% python3 -q
>>> import numpy as np
>>> np.set_printoptions(precision=1, suppress=True, linewidth=100)
>>> def rd(a):
...     return np.round(a, 1) + 0
... 
>>> K = np.load("mat.npy")
>>> K
array([[-10.7,  -7.3,   4.8,   9.3,   2.3],
       [ -8.9,  -7.6,   2.3,   7.2,   0.1],
       [  0.8, -21.4, -23. ,   5.7, -13.7],
       [-10.7,  -7.8,   2. ,   6.8,   3.7],
       [  0.7, -20.1, -19.8,   4. , -13.3],
       [-10. ,  -7.2,   2.4,   6.1,   1.8],
       [-12. ,  -6. ,   5.1,   7.5,   0.9],
       [  0.6, -21.6, -22.7,   4.1, -11.9],
       [-10.2,  -9. ,   3. ,   7. ,   3.6],
       [ -9.8,  -7.4,   4.8,   7. ,   3.5],
       [  0.2, -20.1, -21.3,   4.4, -13.6],
       [-11.1,  -6.1,   3.7,   7.7,   1.9],
       [  0.8, -19.7, -18.9,   6.7, -12.6],
       [  1.3, -20.3, -21.6,   4.1, -14.3],
       [  1.8, -21.6, -21.7,   2.8, -12.5],
       [-11. ,  -8.3,   2.6,   6. ,   2.3],
       [  1. , -19.8, -22.1,   3.3, -15. ],
       [  1.1, -19.4, -21.6,   3.4, -13.3],
       [  0.9, -19.7, -21.8,   4.7, -13.4],
       [  0.9, -19.9, -21.3,   6.3, -14.3],
       [ -8.5,  -7.4,   5.2,   5.4,   2.5],
       [  1.5, -20.5, -21.6,   5.4, -15.1],
       [  3.1, -19.6, -21.1,   6.2, -13.3],
       [  1. , -19.9, -21.8,   4.4, -12.2],
       [  1.8, -20.2, -22.5,   3.9, -12.4],
       [ -9.3,  -7.8,   4.3,   7.4,   1.6],
       [  0.7, -19.2, -21.5,   3.3, -13.5],
       [  1.4, -19.4, -21. ,   4.7, -12.5],
       [  2.6, -20.6, -22.3,   4.1, -12.2],
       [  2.7, -18.4, -20.8,   6.6, -13.3],
       [-11.5,  -6.6,   2.6,   6.4,   2.3],
       [ -9.9,  -8.2,   3.3,   6.8,   3.2],
       [-10.7,  -7. ,   3.3,   6.6,   3.7],
       [ -9.8,  -8. ,   4.1,   6.3,   2.6],
       [-11. ,  -6.7,   3.1,   5.1,   1.3]])
>>> cent = K[[4, 23]].astype(float)
>>> for _ in range(4):
...     idx = np.linalg.norm(K[:, None] - cent, axis=-1).argmin(axis=1)
...     cent = np.array([K[idx == j].mean(axis=0) for j in range(2)])
... 
>>> idx
array([0, 0, 1, 0, 1, 0, 0, 1, 0, 0, 1, 0, 1, 1, 1, 0, 1, 1, 1, 1, 0, 1, 1, 1, 1, 0, 1, 1, 1, 1, 0,
       0, 0, 0, 0])
>>> np.bincount(idx)
array([16, 19])
>>> np.abs(cent[1] - cent[0]).argmax()
np.int64(2)
>>> rd(cent)
array([[-10.3,  -7.4,   3.5,   6.8,   2.3],
       [  1.3, -20.1, -21.5,   4.6, -13.3]])
>>> mat = np.load("layer4.npy")
>>> mat
array([[ 3.,  1.,  8.,  5.,  1.],
       [ 1.,  3.,  3.,  4.,  2.],
       [ 0.,  0., -5., -5.,  6.],
       [ 0.,  0.,  6.,  5.,  4.],
       [ 0.,  0., -7.,  9.,  6.]])
>>> mat.inv()
Traceback (most recent call last):
  File "<python-input-13>", line 1, in <module>
    mat.inv()
    ^^^^^^^
AttributeError: 'numpy.ndarray' object has no attribute 'inv'
>>> (mat - mat.T) / 2
array([[ 0. ,  0. ,  4. ,  2.5,  0.5],
       [ 0. ,  0. ,  1.5,  2. ,  1. ],
       [-4. , -1.5,  0. , -5.5,  6.5],
       [-2.5, -2. ,  5.5,  0. , -2.5],
       [-0.5, -1. , -6.5,  2.5,  0. ]])
>>> assert mat == mat.T
Traceback (most recent call last):
  File "<python-input-15>", line 1, in <module>
    assert mat == mat.T
           ^^^^^^^^^^^^
ValueError: The truth value of an array with more than one element is ambiguous. Use a.any() or a.all()
>>> np.trace(mat)
np.float64(12.0)
>>> mat @ mat
array([[ 10.,   6.,  10.,  13.,  79.],
       [  6.,  10.,  12.,  40.,  53.],
       [  0.,   0., -47.,  54., -14.],
       [  0.,   0., -28.,  31.,  80.],
       [  0.,   0.,  47., 134.,  30.]])
>>> (mat + mat.T) / 2
array([[ 3. ,  1. ,  4. ,  2.5,  0.5],
       [ 1. ,  3. ,  1.5,  2. ,  1. ],
       [ 4. ,  1.5, -5. ,  0.5, -0.5],
       [ 2.5,  2. ,  0.5,  5. ,  6.5],
       [ 0.5,  1. , -0.5,  6.5,  6. ]])
>>> Q, evecs = np.linalg.qr(mat[:, :4])[0], np.linalg.qr(mat[:, 4:])[0]
>>> sv = np.linalg.svd(Q.T @ evecs, compute_uv=False)
>>> rd(np.degrees(np.arccos(sv.clip(0, 1))))
array([49.9])
>>> rd(np.linalg.norm(Q @ Q.T - evecs @ evecs.T, 2))
np.float64(1.0)
>>> rd(sv)
array([0.6])
>>> (sv > 0.9).sum()
np.int64(0)
>>> W0 = np.load("w.npy")
>>> W0
array([[ 4,  4,  6,  2,  2,  3],
       [-2,  0,  2, -1,  0,  1],
       [-4,  6,  4, -2,  3,  2],
       [ 0,  0,  0,  0,  0,  0],
       [ 0,  0,  0,  0,  0,  0],
       [ 0,  0,  0,  0,  0,  0]])
>>> [round(float(x), 1) for x in np.linalg.svd(W0, compute_uv=False)[:3]]
[11.3, 6.9, 2.1]
>>> np.linalg.matrix_rank(W0, rtol=0.1)
np.int64(3)
>>> np.linalg.cond(W0) > 100
np.True_
>>> X = np.load("m.npy")
>>> X
array([[ 1, -9,  0, -9, -3,  6,  7,  1, -6],
       [-4, -2,  1, -4,  3,  7,  4,  7, -9],
       [ 8,  8,  2,  9, -4,  7,  7,  7, -2],
       [ 6,  1, -9,  5,  8,  2, -6, -9, -4],
       [-4, -2,  1, -4,  3,  7,  4,  7, -9],
       [-3, -4,  5,  6,  6, -3,  3, -1,  4],
       [ 6, -5,  0, -8,  3, -8, -7,  3,  5]])
>>> U, sv, vt = np.linalg.svd(X)
>>> evecs = vt[:(sv > 1e-8).sum()]
>>> rng = np.random.default_rng(86)
>>> x = X[2] + -1 * X[0] + rng.integers(2) * np.eye(9)[1]
>>> x
array([ 7., 18.,  2., 18., -1.,  1.,  0.,  6.,  4.])
>>> rd(evecs.T @ evecs)
array([[ 1. , -0.1, -0.1,  0. ,  0. ,  0. ,  0. ,  0.1,  0.1],
       [-0.1,  0.7, -0.1,  0.3, -0.2,  0.1, -0.2,  0.2,  0. ],
       [-0.1, -0.1,  0.4,  0.1,  0. , -0.1,  0.2,  0.3,  0.2],
       [ 0. ,  0.3,  0.1,  0.8,  0.2,  0.1,  0.2, -0.1,  0.1],
       [ 0. , -0.2,  0. ,  0.2,  0.8, -0.1, -0.2,  0.1, -0.1],
       [ 0. ,  0.1, -0.1,  0.1, -0.1,  0.4,  0.3,  0. , -0.4],
       [ 0. , -0.2,  0.2,  0.2, -0.2,  0.3,  0.6,  0. ,  0. ],
       [ 0.1,  0.2,  0.3, -0.1,  0.1,  0. ,  0. ,  0.8, -0.1],
       [ 0.1,  0. ,  0.2,  0.1, -0.1, -0.4,  0. , -0.1,  0.5]])
>>> F = np.load("arr.npy")
>>> rd(F)
array([[ 1. ,  0. ,  0. ,  0. ,  0. ,  0. ,  0. ,  0. ],
       [ 0. ,  1. ,  0. ,  0. ,  0. ,  0. ,  0. ,  0. ],
       [ 0. ,  0. , -0.5,  0. ,  0. , -0.9,  0. ,  0. ],
       [ 0. ,  0. ,  0. ,  1. ,  0. ,  0. ,  0. ,  0. ],
       [ 0. ,  0. ,  0. ,  0. ,  1. ,  0. ,  0. ,  0. ],
       [ 0. ,  0. ,  0.9,  0. ,  0. , -0.5,  0. ,  0. ],
       [ 0. ,  0. ,  0. ,  0. ,  0. ,  0. ,  1. ,  0. ],
       [ 0. ,  0. ,  0. ,  0. ,  0. ,  0. ,  0. ,  1. ]])
>>> rd(F.T @ F)
array([[1., 0., 0., 0., 0., 0., 0., 0.],
       [0., 1., 0., 0., 0., 0., 0., 0.],
       [0., 0., 1., 0., 0., 0., 0., 0.],
       [0., 0., 0., 1., 0., 0., 0., 0.],
       [0., 0., 0., 0., 1., 0., 0., 0.],
       [0., 0., 0., 0., 0., 1., 0., 0.],
       [0., 0., 0., 0., 0., 0., 1., 0.],
       [0., 0., 0., 0., 0., 0., 0., 1.]])
>>> rd(np.linalg.norm(F, axis=0))
array([1., 1., 1., 1., 1., 1., 1., 1.])
>>> r0 = np.array([2, 0, -1, -2, -3, 0, 1, -1])
>>> B = F + np.outer(r0, np.eye(8)[6])
>>> np.linalg.matrix_rank(np.linalg.inv(B) - np.linalg.inv(F), tol=1e-8)
np.int64(1)
>>> rd(np.linalg.det(B) / np.linalg.det(F)), rd(1 + np.linalg.solve(F, r0)[6])
(np.float64(2.0), np.float64(2.0))
